$ ipython --no-banner

In [1]: import numpy as np

In [2]: np.set_printoptions(precision=3, suppress=True, linewidth=140)

In [3]: def rd(a):
   ...:     return np.round(a, 3) + 0
   ...: 

In [4]: m1 = np.loadtxt("arr.csv", delimiter=",")

In [5]: m1
Out[5]: 
array([[ 2.,  2., -5.,  5., -4.,  2.],
       [ 2., -5.,  5., -5., -3.,  3.],
       [ 4.,  3., -1., -1.,  4., -3.],
       [-3.,  0., -2., -4., -3., -1.],
       [ 3., -5.,  1., -2.,  3., -2.],
       [-2., -3.,  3., -1., -4.,  0.]])

In [6]: r0, v = m1[4], m1[0]

In [7]: r0 @ r0
Out[7]: np.float64(52.0)

In [8]: p = (r0 @ v) / (r0 @ r0) * r0

In [9]: np.linalg.matrix_rank(np.outer(r0, v))
Out[9]: np.int64(1)

In [10]: rd(v - p)
Out[10]: array([ 4.019, -1.365, -4.327,  3.654, -1.981,  0.654])

In [11]: np.outer(r0, v)
Out[11]: 
array([[  6.,   6., -15.,  15., -12.,   6.],
       [-10., -10.,  25., -25.,  20., -10.],
       [  2.,   2.,  -5.,   5.,  -4.,   2.],
       [ -4.,  -4.,  10., -10.,   8.,  -4.],
       [  6.,   6., -15.,  15., -12.,   6.],
       [ -4.,  -4.,  10., -10.,   8.,  -4.]])

In [12]: rd(np.linalg.norm(r0 + v) ** 2 + np.linalg.norm(r0 - v) ** 2)
Out[12]: np.float64(260.0)

In [13]: O, vecs = np.linalg.qr(m1[:, :1])[0], np.linalg.qr(m1[:, 1:])[0]

In [14]: sv = np.linalg.svd(O.T @ vecs, compute_uv=False)

In [15]: (sv > 0.9).sum()
Out[15]: np.int64(0)

In [16]: rd(np.linalg.norm(O @ O.T - vecs @ vecs.T, 2))
Out[16]: np.float64(1.0)

In [17]: O, r_ = np.linalg.qr(m1)

In [18]: rd(np.trace(O @ O.T))
Out[18]: np.float64(6.0)

In [19]: np.allclose(r_.T @ r_, m1.T @ m1)
Out[19]: True

In [20]: cov = m1.T @ m1

In [21]: np.linalg.matrix_rank(cov)
Out[21]: np.int64(6)

In [22]: rd(np.linalg.eigvalsh(cov)[::-1])
Out[22]: array([167.671, 103.063,  43.408,  22.708,  15.307,   4.844])

In [23]: np.allclose(cov, cov.T)
Out[23]: True

In [24]: rd(np.linalg.svd(m1, compute_uv=False) ** 2)
Out[24]: array([167.671, 103.063,  43.408,  22.708,  15.307,   4.844])

In [25]: assert m1 == m1.T
Traceback (most recent call last):
  Cell In[25], line 1
    assert m1 == m1.T
ValueError: The truth value of an array with more than one element is ambiguous. Use a.any() or a.all()


In [26]: (m1 - m1.T) / 2
Out[26]: 
array([[ 0. ,  0. , -4.5,  4. , -3.5,  2. ],
       [ 0. ,  0. ,  1. , -2.5,  1. ,  3. ],
       [ 4.5, -1. ,  0. ,  0.5,  1.5, -3. ],
       [-4. ,  2.5, -0.5,  0. , -0.5,  0. ],
       [ 3.5, -1. , -1.5,  0.5,  0. ,  1. ],
       [-2. , -3. ,  3. ,  0. , -1. ,  0. ]])

In [27]: rd(np.abs(np.linalg.eigvals(m1)).max())
Out[27]: np.float64(8.506)

In [28]: m1.inv()
Traceback (most recent call last):
  Cell In[28], line 1
    m1.inv()
AttributeError: 'numpy.ndarray' object has no attribute 'inv'


In [29]: rd(np.sort(np.abs(np.linalg.eigvals(m1))))
Out[29]: array([4.172, 4.172, 4.275, 7.493, 7.493, 8.506])

In [30]: feats = np.load("layer6.npy")

In [31]: feats
Out[31]: 
array([[ 0,  3, -1, -1, -3],
       [ 0,  0, -3,  2, -1],
       [ 0,  0,  0, -3,  0],
       [ 0,  0,  0,  0,  1],
       [ 0,  0,  0,  0,  0]])

In [32]: rd(np.sort(np.linalg.eigvals(feats)))
Out[32]: array([0., 0., 0., 0., 0.])

In [33]: try:
    ...:     np.linalg.inv(feats)
    ...: except np.linalg.LinAlgError as e:
    ...:     print(repr(e))
    ...: 
LinAlgError('Singular matrix')

In [34]: np.prod(np.diag(feats)), rd(np.linalg.det(feats))
Out[34]: (np.int64(0), np.float64(0.0))
